In [1]: import numpy as np

In [2]: np.set_printoptions(precision=2, suppress=True, linewidth=200, floatmode="fixed")

In [3]: r0 = np.array([-2, 1, -2, 1, 0, -5, -5, -1, 1, -1]) + 0.5

In [4]: mat = np.eye(10) - 2 * np.outer(r0, r0) / (r0 @ r0)

In [5]: mat
Out[5]: 
array([[ 0.91,  0.09, -0.09,  0.09,  0.03, -0.26, -0.26, -0.03,  0.09, -0.03],
       [ 0.09,  0.91,  0.09, -0.09, -0.03,  0.26,  0.26,  0.03, -0.09,  0.03],
       [-0.09,  0.09,  0.91,  0.09,  0.03, -0.26, -0.26, -0.03,  0.09, -0.03],
       [ 0.09, -0.09,  0.09,  0.91, -0.03,  0.26,  0.26,  0.03, -0.09,  0.03],
       [ 0.03, -0.03,  0.03, -0.03,  0.99,  0.09,  0.09,  0.01, -0.03,  0.01],
       [-0.26,  0.26, -0.26,  0.26,  0.09,  0.23, -0.77, -0.09,  0.26, -0.09],
       [-0.26,  0.26, -0.26,  0.26,  0.09, -0.77,  0.23, -0.09,  0.26, -0.09],
       [-0.03,  0.03, -0.03,  0.03,  0.01, -0.09, -0.09,  0.99,  0.03, -0.01],
       [ 0.09, -0.09,  0.09, -0.09, -0.03,  0.26,  0.26,  0.03,  0.91,  0.03],
       [-0.03,  0.03, -0.03,  0.03,  0.01, -0.09, -0.09, -0.01,  0.03,  0.99]])

In [6]: # orthonormal columns

In [7]: np.round(np.linalg.eigvalsh(mat).min(), 2)
Out[7]: np.float64(-1.0)

In [8]: Uu, sig, vt = np.linalg.svd(mat, full_matrices=False)

In [9]: np.allclose(Uu * sig @ vt, mat)
Out[9]: True

In [10]: np.round(Uu.T @ Uu, 2) + 0
Out[10]: 
array([[1.00, 0.00, 0.00, 0.00, 0.00, 0.00, 0.00, 0.00, 0.00, 0.00],
       [0.00, 1.00, 0.00, 0.00, 0.00, 0.00, 0.00, 0.00, 0.00, 0.00],
       [0.00, 0.00, 1.00, 0.00, 0.00, 0.00, 0.00, 0.00, 0.00, 0.00],
       [0.00, 0.00, 0.00, 1.00, 0.00, 0.00, 0.00, 0.00, 0.00, 0.00],
       [0.00, 0.00, 0.00, 0.00, 1.00, 0.00, 0.00, 0.00, 0.00, 0.00],
       [0.00, 0.00, 0.00, 0.00, 0.00, 1.00, 0.00, 0.00, 0.00, 0.00],
       [0.00, 0.00, 0.00, 0.00, 0.00, 0.00, 1.00, 0.00, 0.00, 0.00],
       [0.00, 0.00, 0.00, 0.00, 0.00, 0.00, 0.00, 1.00, 0.00, 0.00],
       [0.00, 0.00, 0.00, 0.00, 0.00, 0.00, 0.00, 0.00, 1.00, 0.00],
       [0.00, 0.00, 0.00, 0.00, 0.00, 0.00, 0.00, 0.00, 0.00, 1.00]])

In [11]: np.round(vt @ vt.T, 2) + 0
Out[11]: 
array([[1.00, 0.00, 0.00, 0.00, 0.00, 0.00, 0.00, 0.00, 0.00, 0.00],
       [0.00, 1.00, 0.00, 0.00, 0.00, 0.00, 0.00, 0.00, 0.00, 0.00],
       [0.00, 0.00, 1.00, 0.00, 0.00, 0.00, 0.00, 0.00, 0.00, 0.00],
       [0.00, 0.00, 0.00, 1.00, 0.00, 0.00, 0.00, 0.00, 0.00, 0.00],
       [0.00, 0.00, 0.00, 0.00, 1.00, 0.00, 0.00, 0.00, 0.00, 0.00],
       [0.00, 0.00, 0.00, 0.00, 0.00, 1.00, 0.00, 0.00, 0.00, 0.00],
       [0.00, 0.00, 0.00, 0.00, 0.00, 0.00, 1.00, 0.00, 0.00, 0.00],
       [0.00, 0.00, 0.00, 0.00, 0.00, 0.00, 0.00, 1.00, 0.00, 0.00],
       [0.00, 0.00, 0.00, 0.00, 0.00, 0.00, 0.00, 0.00, 1.00, 0.00],
       [0.00, 0.00, 0.00, 0.00, 0.00, 0.00, 0.00, 0.00, 0.00, 1.00]])

In [12]: sig / sig[0]
Out[12]: array([1.00, 1.00, 1.00, 1.00, 1.00, 1.00, 1.00, 1.00, 1.00, 1.00])

In [13]: feats = np.load("a.npy")

In [14]: feats.round(2) + 0
Out[14]: 
array([[ 0.42,  0.23,  0.19,  0.27,  0.03,  0.10, -0.22,  0.13,  0.00, -0.07],
       [ 0.23,  0.45, -0.11,  0.22,  0.12, -0.17,  0.08,  0.18,  0.21,  0.08],
       [ 0.19, -0.11,  0.23,  0.07, -0.05,  0.19, -0.23, -0.01, -0.13, -0.10],
       [ 0.27,  0.22,  0.07,  0.19,  0.05,  0.01, -0.09,  0.11,  0.05, -0.01],
       [ 0.03,  0.12, -0.05,  0.05,  0.04, -0.06,  0.05,  0.05,  0.07,  0.03],
       [ 0.10, -0.17,  0.19,  0.01, -0.06,  0.17, -0.19, -0.04, -0.14, -0.09],
       [-0.22,  0.08, -0.23, -0.09,  0.05, -0.19,  0.25,  0.00,  0.13,  0.11],
       [ 0.13,  0.18, -0.01,  0.11,  0.05, -0.04,  0.00,  0.08,  0.07,  0.02],
       [ 0.00,  0.21, -0.13,  0.05,  0.07, -0.14,  0.13,  0.07,  0.13,  0.07],
       [-0.07,  0.08, -0.10, -0.01,  0.03, -0.09,  0.11,  0.02,  0.07,  0.05]])

In [15]: # applying it twice changes nothing

In [16]: rank = np.linalg.matrix_rank(feats)

In [17]: rank
Out[17]: np.int64(2)

In [18]: N = np.linalg.svd(feats)[2][rank:].T

In [19]: [int(np.linalg.matrix_rank(np.delete(feats, i, axis=0))) for i in range(10)]
Out[19]: [2, 2, 2, 2, 2, 2, 2, 2, 2, 2]

In [20]: F = np.loadtxt("arr.csv", delimiter=",")

In [21]: F
Out[21]: 
array([[ 4.43, -6.79, -3.21, -7.48, -2.05,  0.02, -2.00, -0.30, -4.25],
       [ 2.09,  1.62, 11.61, -1.96, -2.14,  6.95,  5.17,  4.56, -0.25],
       [ 3.07,  7.80, -0.24,  4.68,  0.07, -0.02, -5.95, -0.24, -5.52],
       [ 4.68, -8.05, -4.15, -5.64, -1.53,  0.12, -2.65, -0.14, -3.34],
       [ 3.39,  8.92, -1.30,  6.22, -1.48, -0.20, -4.71, -1.59, -5.30],
       [ 3.20, -6.48, -3.18, -7.04,  0.08,  0.89, -2.30, -0.41, -5.26],
       [ 0.73,  4.41, 11.29, -0.87, -2.26,  7.85,  3.83,  4.91, -0.79],
       [ 3.94,  7.76,  0.55,  6.11,  0.23, -1.60, -5.20,  1.53, -4.36],
       [ 3.78,  8.24, -0.83,  2.90,  0.69, -1.54, -6.78,  0.25, -5.11],
       [ 1.31,  2.22, 12.89, -0.98, -2.87,  6.03,  3.61,  6.63,  1.13],
       [ 3.49, -4.86, -4.30, -6.49, -1.38, -1.03, -2.92,  0.77, -4.76]])

In [22]: r0 = np.array([7, 6, 5])

In [23]: np.cross(F[5, :3], F[6, :3])
Out[23]: array([-59.14, -38.45,  18.84])

In [24]: np.convolve(F[5], r0)
Out[24]: array([  22.40,  -26.16,  -45.14, -100.76,  -57.58,  -28.49,  -10.36,  -12.22,  -50.78,  -33.61,  -26.30])

In [25]: rng = np.random.default_rng(77)

In [26]: lab = rng.permutation(10)

In [27]: Y = mat[:, lab] * rng.choice([-1, 1], 10)

In [28]: Y
Out[28]: 
array([[ 0.03, -0.09, -0.26,  0.09, -0.09,  0.91, -0.26,  0.09,  0.03, -0.03],
       [-0.03, -0.91,  0.26, -0.09,  0.09,  0.09,  0.26, -0.09, -0.03,  0.03],
       [ 0.03, -0.09, -0.26, -0.91, -0.09, -0.09, -0.26,  0.09,  0.03, -0.03],
       [-0.03,  0.09,  0.26, -0.09,  0.09,  0.09,  0.26,  0.91, -0.03,  0.03],
       [-0.01,  0.03,  0.09, -0.03,  0.03,  0.03,  0.09, -0.03,  0.99,  0.01],
       [ 0.09, -0.26, -0.77,  0.26, -0.26, -0.26,  0.23,  0.26,  0.09, -0.09],
       [ 0.09, -0.26,  0.23,  0.26, -0.26, -0.26, -0.77,  0.26,  0.09, -0.09],
       [-0.99, -0.03, -0.09,  0.03, -0.03, -0.03, -0.09,  0.03,  0.01, -0.01],
       [-0.03,  0.09,  0.26, -0.09, -0.91,  0.09,  0.26, -0.09, -0.03,  0.03],
       [ 0.01, -0.03, -0.09,  0.03, -0.03, -0.03, -0.09,  0.03,  0.01,  0.99]])

In [29]: Uu, _, vt = np.linalg.svd(mat.T @ Y)

In [30]: np.round(np.linalg.lstsq(mat, Y)[0], 2) + 0
Out[30]: 
array([[ 0.00,  0.00,  0.00,  0.00,  0.00,  1.00,  0.00,  0.00,  0.00,  0.00],
       [ 0.00, -1.00,  0.00,  0.00,  0.00,  0.00,  0.00,  0.00,  0.00,  0.00],
       [ 0.00,  0.00,  0.00, -1.00,  0.00,  0.00,  0.00,  0.00,  0.00,  0.00],
       [ 0.00,  0.00,  0.00,  0.00,  0.00,  0.00,  0.00,  1.00,  0.00,  0.00],
       [ 0.00,  0.00,  0.00,  0.00,  0.00,  0.00,  0.00,  0.00,  1.00,  0.00],
       [ 0.00,  0.00,  0.00,  0.00,  0.00,  0.00,  1.00,  0.00,  0.00,  0.00],
       [ 0.00,  0.00,  1.00,  0.00,  0.00,  0.00,  0.00,  0.00,  0.00,  0.00],
       [-1.00,  0.00,  0.00,  0.00,  0.00,  0.00,  0.00,  0.00,  0.00,  0.00],
       [ 0.00,  0.00,  0.00,  0.00, -1.00,  0.00,  0.00,  0.00,  0.00,  0.00],
       [ 0.00,  0.00,  0.00,  0.00,  0.00,  0.00,  0.00,  0.00,  0.00,  1.00]])

In [31]: x = np.array([-4, 3, 5, 2, 5, -4, 4, 1, -4])

In [32]: target = F @ x

In [33]: np.round(np.linalg.pinv(F) @ F, 2) + 0
Out[33]: 
array([[1.00, 0.00, 0.00, 0.00, 0.00, 0.00, 0.00, 0.00, 0.00],
       [0.00, 1.00, 0.00, 0.00, 0.00, 0.00, 0.00, 0.00, 0.00],
       [0.00, 0.00, 1.00, 0.00, 0.00, 0.00, 0.00, 0.00, 0.00],
       [0.00, 0.00, 0.00, 1.00, 0.00, 0.00, 0.00, 0.00, 0.00],
       [0.00, 0.00, 0.00, 0.00, 1.00, 0.00, 0.00, 0.00, 0.00],
       [0.00, 0.00, 0.00, 0.00, 0.00, 1.00, 0.00, 0.00, 0.00],
       [0.00, 0.00, 0.00, 0.00, 0.00, 0.00, 1.00, 0.00, 0.00],
       [0.00, 0.00, 0.00, 0.00, 0.00, 0.00, 0.00, 1.00, 0.00],
       [0.00, 0.00, 0.00, 0.00, 0.00, 0.00, 0.00, 0.00, 1.00]])

In [34]: target
Out[34]: array([-70.73,  38.37,  17.75, -80.41,  13.31, -53.95,  45.71,  28.21,  14.43,  41.99, -57.67])

In [35]: np.linalg.lstsq(F, target)[0]
Out[35]: array([-4.00,  3.00,  5.00,  2.00,  5.00, -4.00,  4.00,  1.00, -4.00])

In [36]: np.linalg.solve(F.T @ F, F.T @ target)
Out[36]: array([-4.00,  3.00,  5.00,  2.00,  5.00, -4.00,  4.00,  1.00, -4.00])

In [37]: target = target + 0.02 * rng.normal(size=11)

In [38]: target
Out[38]: array([-70.73,  38.39,  17.71, -80.43,  13.33, -53.96,  45.71,  28.22,  14.39,  41.97, -57.67])

In [39]: coef, *_ = np.linalg.lstsq(F, target)

In [40]: coef
Out[40]: array([-4.00,  3.00,  4.99,  2.01,  5.00, -4.01,  4.03,  1.01, -4.02])

In [41]: [round(float(np.linalg.norm(np.linalg.solve(F.T @ F + lam * np.eye(9), F.T @ target))), 2) for lam in (0, 1, 10, 100)]
Out[41]: [11.33, 9.0, 6.29, 4.92]

In [42]: A = np.load("x.npy")

In [43]: A
Out[43]: 
array([[-1.00,  1.00,  0.00,  0.00,  0.00,  0.00,  0.00,  0.00,  0.00],
       [ 0.00, -1.00,  1.00,  0.00,  0.00,  0.00,  0.00,  0.00,  0.00],
       [ 0.00,  0.00, -1.00,  1.00,  0.00,  0.00,  0.00,  0.00,  0.00],
       [ 0.00,  0.00,  0.00, -1.00,  1.00,  0.00,  0.00,  0.00,  0.00],
       [ 0.00,  0.00,  0.00,  0.00, -1.00,  1.00,  0.00,  0.00,  0.00],
       [ 0.00,  0.00,  0.00,  0.00,  0.00, -1.00,  1.00,  0.00,  0.00],
       [ 0.00,  0.00,  0.00,  0.00,  0.00,  0.00, -1.00,  1.00,  0.00],
       [ 0.00,  0.00,  0.00,  0.00,  0.00,  0.00,  0.00, -1.00,  1.00],
       [ 0.00,  0.00,  0.00,  0.00,  0.00,  0.00,  0.00,  0.00, -1.00]])

In [44]: # triangular: eigenvalues sit on the diagonal

In [45]: np.zeros(9, 9)
TypeError: Cannot interpret '9' as a data type


In [46]: np.linalg.svd(A, compute_uv=False)
Out[46]: array([1.97, 1.89, 1.76, 1.58, 1.35, 1.09, 0.80, 0.49, 0.17])

In [47]: np.linalg.rank(A)
AttributeError: module 'numpy.linalg' has no attribute 'rank'


In [48]: np.count_nonzero(A)
Out[48]: np.int64(17)

In [49]: np.linalg.matrix_rank(A)
Out[49]: np.int64(9)

In [50]: A - A[0]
Out[50]: 
array([[ 0.00,  0.00,  0.00,  0.00,  0.00,  0.00,  0.00,  0.00,  0.00],
       [ 1.00, -2.00,  1.00,  0.00,  0.00,  0.00,  0.00,  0.00,  0.00],
       [ 1.00, -1.00, -1.00,  1.00,  0.00,  0.00,  0.00,  0.00,  0.00],
       [ 1.00, -1.00,  0.00, -1.00,  1.00,  0.00,  0.00,  0.00,  0.00],
       [ 1.00, -1.00,  0.00,  0.00, -1.00,  1.00,  0.00,  0.00,  0.00],
       [ 1.00, -1.00,  0.00,  0.00,  0.00, -1.00,  1.00,  0.00,  0.00],
       [ 1.00, -1.00,  0.00,  0.00,  0.00,  0.00, -1.00,  1.00,  0.00],
       [ 1.00, -1.00,  0.00,  0.00,  0.00,  0.00,  0.00, -1.00,  1.00],
       [ 1.00, -1.00,  0.00,  0.00,  0.00,  0.00,  0.00,  0.00, -1.00]])

In [51]: np.abs(A).max()
Out[51]: np.float64(1.0)
